$ python3 -q
>>> import numpy as np
>>> import numpy.linalg as la
>>> np.set_printoptions(suppress=True, linewidth=120)
>>> E = np.load("data.npy")
>>> E
array([[ 1,  0,  0],
       [-2,  1,  0],
       [ 3,  0,  1]])
>>> left, sigma, VT = la.svd(E, full_matrices=False)
>>> np.round(VT @ VT.T, 2) + 0
array([[1., 0., 0.],
       [0., 1., 0.],
       [0., 0., 1.]])
>>> np.allclose(left * sigma @ VT, E)
True
>>> np.round(np.abs(VT[0]), 2)
array([0.97, 0.14, 0.21])
>>> np.round(np.cumsum(sigma ** 2) / np.sum(sigma ** 2), 2)
array([0.93, 1.  , 1.  ])
>>> (sigma > 1e-8).sum()
np.int64(3)
>>> def softmax(z):
...     e = np.exp(z - z.max(axis=-1, keepdims=True))
...     return e / e.sum(axis=-1, keepdims=True)
... 
>>> np.round(softmax(10 * E[2]), 2) + 0
array([1., 0., 0.])
>>> np.round(softmax(E[2]), 2)
array([0.84, 0.04, 0.11])
>>> np.round(softmax(E[2] + 5), 2)
array([0.84, 0.04, 0.11])
>>> S = E @ E.T / np.sqrt(3)
>>> softmax(S).round(6).argmax(axis=1)
array([2, 1, 2])
>>> np.round(softmax(S)[2] @ E, 2) + 0
array([2.96, 0.  , 0.98])
>>> A = np.load("a.npy")
>>> A.round(2)
array([[ 0.87, -0.44, -0.21],
       [ 0.4 ,  0.9 , -0.18],
       [-0.27, -0.07, -0.96]])
>>> P = np.triu(np.array([[2, -2, 2], [-1, 1, -1], [0, 0, 2]]), 1) + np.eye(3)
>>> out = P @ A @ la.inv(P)
>>> np.round(P @ A - A @ P, 2)
array([[-1.35, -0.18, -3.75],
       [ 0.27,  0.88,  1.05],
       [ 0.  , -0.54,  0.47]])
>>> out.round(2)
array([[-0.47, -3.31, -4.15],
       [ 0.67,  2.31,  1.75],
       [-0.27, -0.61, -1.03]])
